In [1]: import numpy as np

In [2]: import numpy.linalg as la

In [3]: np.set_printoptions(precision=4, suppress=True, linewidth=140)

In [4]: def rd(a):
   ...:     return np.round(a, 4) + 0
   ...: 

In [5]: data = np.array([[-2.0, -2.0, 5.0, 0.0, 0.0],
   ...:     [-5.0, 5.0, 1.0, 0.0, 0.0],
   ...:     [-4.0, 5.0, -5.0, 0.0, 0.0],
   ...:     [0.0, 0.0, 0.0, 5.0, 0.0],
   ...:     [0.0, 0.0, 0.0, 1.0, 0.0]])

In [6]: T = np.stack([data, 4 * data, data[::-1]])

In [7]: print(la.matrix_rank(T.reshape(3, -1)))
2

In [8]: print(rd(la.det(T)))
[0. 0. 0.]

In [9]: U, sv, Vh = la.svd(data)

In [10]: print(rd(sv))
[10.1932  6.6496  5.099   1.3721  0.    ]

In [11]: print(np.argmax(sv[:-1] / (sv[1:] + 1e-6)) + 1)
4

In [12]: out = U[:, :4] @ np.diag(sv[:4]) @ Vh[:4]

In [13]: print(rd(la.norm(data - out, 2)), sv[4])
0.0 0.0

In [14]: print(rd(np.abs(data - out).max()))
0.0

In [15]: print(la.matrix_rank(data, rtol=0.05))
4

In [16]: print(rd(la.norm(data - out) / la.norm(data)))
0.0

In [17]: print(la.matrix_rank(out))
4

In [18]: K = np.array([[-1, -2, 1, 1, 0, -2],
    ...:     [-2, 2, 0, -1, -1, -2],
    ...:     [-2, 0, -1, -1, 2, -1],
    ...:     [-1, 2, -2, 1, -2, -1],
    ...:     [-2, 2, 2, -1, 2, -1],
    ...:     [-1, 0, 2, -2, 0, 2],
    ...:     [-2, 2, -2, -2, -1, 2],
    ...:     [-1, 2, -2, 1, 1, 1],
    ...:     [1, -2, -2, 1, -1, -2]])

In [19]: rng = np.random.default_rng(5146)

In [20]: out = K + rng.integers(-2, 3, (9, 5)) @ rng.integers(-2, 3, (5, 6))

In [21]: print(out)
[[ -7   6  -1   3   6  -7]
 [  3   0   7  -4   5   3]
 [  6  -4  -1  -9   8   5]
 [ -3   3  -2   0  -5   0]
 [ -6   0   0   9  -8  -7]
 [ -6   6   9  -1   3   1]
 [  2   1  -1  -7   4   6]
 [ -3   3   0   2  -1   3]
 [  0  -7  -7   5 -14  -2]]

In [22]: print(rd(la.svd(out - K, compute_uv=False)))
[27.6395 19.2598  9.6619  6.0559  1.7593  0.    ]

In [23]: print(la.matrix_rank(out - K, tol=1e-8))
5

In [24]: P = out @ la.solve(out.T @ out, out.T)

In [25]: print(rd(P @ out[:, 5]))
[-7.  3.  5.  0. -7.  1.  6.  3. -2.]

In [26]: print(rd(la.eigvalsh(P)))
[0. 0. 0. 1. 1. 1. 1. 1. 1.]

In [27]: print(rd(np.diag(P)))
[0.8211 0.4109 0.7236 0.734  0.442  0.8563 0.4111 0.8532 0.7478]

In [28]: print(la.matrix_rank(np.eye(9) - P))
3

In [29]: E = np.load("m.npy")

In [30]: print(E)
[[ 0 -1  0 -1  0 -1]
 [-3  3 -3  3 -3  3]
 [-1 -1 -1 -1 -1 -1]
 [ 0 -1  0 -1  0 -1]
 [-3  3 -3  3 -3  3]
 [-1 -1 -1 -1 -1 -1]]

In [31]: rk = la.matrix_rank(E)

In [32]: print(rk)
2

In [33]: N = la.svd(E)[2][rk:].T

In [34]: print(rd(N @ N.T))
[[ 0.6667  0.     -0.3333  0.     -0.3333  0.    ]
 [ 0.      0.6667  0.     -0.3333  0.     -0.3333]
 [-0.3333  0.      0.6667  0.     -0.3333  0.    ]
 [ 0.     -0.3333  0.      0.6667  0.     -0.3333]
 [-0.3333  0.     -0.3333  0.      0.6667  0.    ]
 [ 0.     -0.3333  0.     -0.3333  0.      0.6667]]

In [35]: print(la.matrix_rank(E.T @ E), la.matrix_rank(E @ E.T))
2 2

In [36]: print([int(la.matrix_rank(E[:, :j + 1])) for j in range(6)])
[1, 2, 2, 2, 2, 2]

In [37]: print(N.shape)
(6, 4)

In [38]: print(np.allclose(E @ N, 0))
True

In [39]: A = 0.9 ** np.abs(np.subtract.outer(np.arange(4), np.arange(4)))

In [40]: print(rd(A))
[[1.    0.9   0.81  0.729]
 [0.9   1.    0.9   0.81 ]
 [0.81  0.9   1.    0.9  ]
 [0.729 0.81  0.9   1.   ]]

In [41]: print(rd(np.einsum("ij,ji->", A, A)))
12.5473

In [42]: print(rd(la.eigvals(A)))
[3.5266 0.3096 0.1024 0.0614]

In [43]: print(np.einsum("ii->", A))
4.0

In [44]: print(rd(np.kron(np.eye(2, dtype=int), A)))
[[1.    0.9   0.81  0.729 0.    0.    0.    0.   ]
 [0.9   1.    0.9   0.81  0.    0.    0.    0.   ]
 [0.81  0.9   1.    0.9   0.    0.    0.    0.   ]
 [0.729 0.81  0.9   1.    0.    0.    0.    0.   ]
 [0.    0.    0.    0.    1.    0.9   0.81  0.729]
 [0.    0.    0.    0.    0.9   1.    0.9   0.81 ]
 [0.    0.    0.    0.    0.81  0.9   1.    0.9  ]
 [0.    0.    0.    0.    0.729 0.81  0.9   1.   ]]

In [45]: print(rd(la.det(A[::-1])))
0.0069

In [46]: print(rd(la.det(2 * A)), rd(la.det(A)))
0.1097 0.0069

In [47]: out = A + rng.integers(-2, 3, (4, 1)) @ rng.integers(-2, 3, (1, 4))

In [48]: print(rd(out))
[[ 5.    -1.1    0.81  -3.271]
 [ 0.9    1.     0.9    0.81 ]
 [ 2.81  -0.1    1.    -1.1  ]
 [-3.271  2.81   0.9    5.   ]]

In [49]: print(np.abs(out - A).sum(axis=1))
[10.  0.  5. 10.]

In [50]: print(la.matrix_rank(out - A, tol=1e-8))
1

In [51]: print(out - A)
[[ 4. -2.  0. -4.]
 [ 0.  0.  0.  0.]
 [ 2. -1.  0. -2.]
 [-4.  2.  0.  4.]]

In [52]: print(rd(la.svd(out - A, compute_uv=False)))
[9. 0. 0. 0.]

In [53]: print(la.cond(A) > 100)
False

In [54]: print(la.matrix_rank(A, rtol=0.1))
1

In [55]: print(np.argsort(-la.norm(A, axis=0).round(6), kind="stable")[:3])
[1 2 0]

In [56]: P = np.triu(np.array([[0, 2, 0, -1], [0, 3, -3, -3], [3, 2, 1, 3], [1, 3, -2, 3]]), 1) + np.eye(4)

In [57]: out = P @ A @ la.inv(P)

In [58]: print(la.matrix_rank(out))
4

In [59]: M = np.load("w.npy")

In [60]: print(M)
[[-1.  1.  1.  1.]
 [ 1. -1.  1.  1.]
 [ 1.  1. -1.  1.]
 [ 1.  1.  1. -1.]]

In [61]: out = M / np.sqrt((M ** 2).mean(axis=1, keepdims=True))

In [62]: print(la.matrix_rank(M - M.mean(axis=1, keepdims=True)))
3

In [63]: print(M - M.mean(axis=1, keepdims=True))
[[-1.5  0.5  0.5  0.5]
 [ 0.5 -1.5  0.5  0.5]
 [ 0.5  0.5 -1.5  0.5]
 [ 0.5  0.5  0.5 -1.5]]

In [64]: evals, V = la.eig(M)

In [65]: print(rd(evals))
[-2.  2. -2. -2.]

In [66]: print(rd(np.sort(la.eigvals(M @ M))))
[4. 4. 4. 4.]

In [67]: print(rd(np.prod(evals)))
-16.0

In [68]: print(rd(np.sort(la.eigvals(M.T))))
[-2. -2. -2.  2.]

In [69]: print(rd(np.sort(la.eigvals(la.inv(M)))))
[-0.5 -0.5 -0.5  0.5]

In [70]: W0 = np.load("block0.npy")

In [71]: print(W0)
[[2. 1. 0. 0. 0.]
 [0. 2. 1. 0. 0.]
 [0. 0. 2. 1. 0.]
 [0. 0. 0. 2. 1.]
 [0. 0. 0. 0. 2.]]

In [72]: T = np.stack([W0, 2 * W0, W0[::-1]])

In [73]: print(T.sum(axis=0))
[[6. 3. 0. 0. 2.]
 [0. 6. 3. 2. 1.]
 [0. 0. 8. 4. 0.]
 [0. 2. 1. 6. 3.]
 [2. 1. 0. 0. 6.]]

In [74]: print(la.matrix_rank(T))
[5 5 5]

In [75]: evals, V = la.eig(W0)

In [76]: print(rd(np.sort(la.eigvals(W0 @ W0))))
[4. 4. 4. 4. 4.]

In [77]: print(np.prod(evals))
32.0

In [78]: print(rd(np.sort(la.eigvals(la.inv(W0)))))
[0.5 0.5 0.5 0.5 0.5]

In [79]: u = np.array([1, 2, 2])

In [80]: print(np.convolve(W0[3], u))
[0. 0. 0. 2. 5. 6. 2.]

In [81]: print(np.polyval(u, W0[3]))
[ 2.  2.  2. 10.  5.]

In [82]: print(np.correlate(W0[3], W0[0], "full"))
[0. 0. 0. 0. 0. 0. 2. 5. 2.]

In [83]: print(np.array([np.convolve(row, u, "same") for row in W0]))
[[5. 6. 2. 0. 0.]
 [2. 5. 6. 2. 0.]
 [0. 2. 5. 6. 2.]
 [0. 0. 2. 5. 6.]
 [0. 0. 0. 2. 4.]]

In [84]: print(rd(la.det(2 * W0)), rd(la.det(W0)))
1024.0 32.0

In [85]: print(np.kron(np.eye(2, dtype=int), W0))
[[2. 1. 0. 0. 0. 0. 0. 0. 0. 0.]
 [0. 2. 1. 0. 0. 0. 0. 0. 0. 0.]
 [0. 0. 2. 1. 0. 0. 0. 0. 0. 0.]
 [0. 0. 0. 2. 1. 0. 0. 0. 0. 0.]
 [0. 0. 0. 0. 2. 0. 0. 0. 0. 0.]
 [0. 0. 0. 0. 0. 2. 1. 0. 0. 0.]
 [0. 0. 0. 0. 0. 0. 2. 1. 0. 0.]
 [0. 0. 0. 0. 0. 0. 0. 2. 1. 0.]
 [0. 0. 0. 0. 0. 0. 0. 0. 2. 1.]
 [0. 0. 0. 0. 0. 0. 0. 0. 0. 2.]]

In [86]: print(np.poly(W0))
[  1. -10.  40. -80.  80. -32.]

In [87]: x0 = np.array([1, 5, 4, -4, -4])

In [88]: print(np.einsum("ij,j->i", W0, x0))
[  7.  14.   4. -12.  -8.]

In [89]: print(la.norm(W0 @ x0) <= la.norm(W0, 2) * la.norm(x0) + 1e-9)
True

In [90]: print(W0 @ (2 * x0))
[ 14.  28.   8. -24. -16.]

In [91]: print(W0 @ np.ones(5))
[3. 3. 3. 3. 2.]

In [92]: arr = np.load("arr.npy")

In [93]: print(arr)
[[6 0 0 0]
 [3 6 0 0]
 [1 7 3 0]
 [1 3 4 6]]

In [94]: P = np.triu(np.array([[2, 0, 2, 1], [2, 1, 1, 0], [0, 0, 1, 0], [0, 1, 2, 3]]), 1) + np.eye(4)

In [95]: out = P @ arr @ la.inv(P)

In [96]: print(la.matrix_rank(out))
4

In [97]: print(P @ arr - arr @ P)
[[ 3. 17. -2.  0.]
 [ 1.  7. -9. -3.]
 [ 0.  0. -9. -1.]
 [ 0.  0. -5. -1.]]

In [98]: print(rd(la.det(out)))
648.0
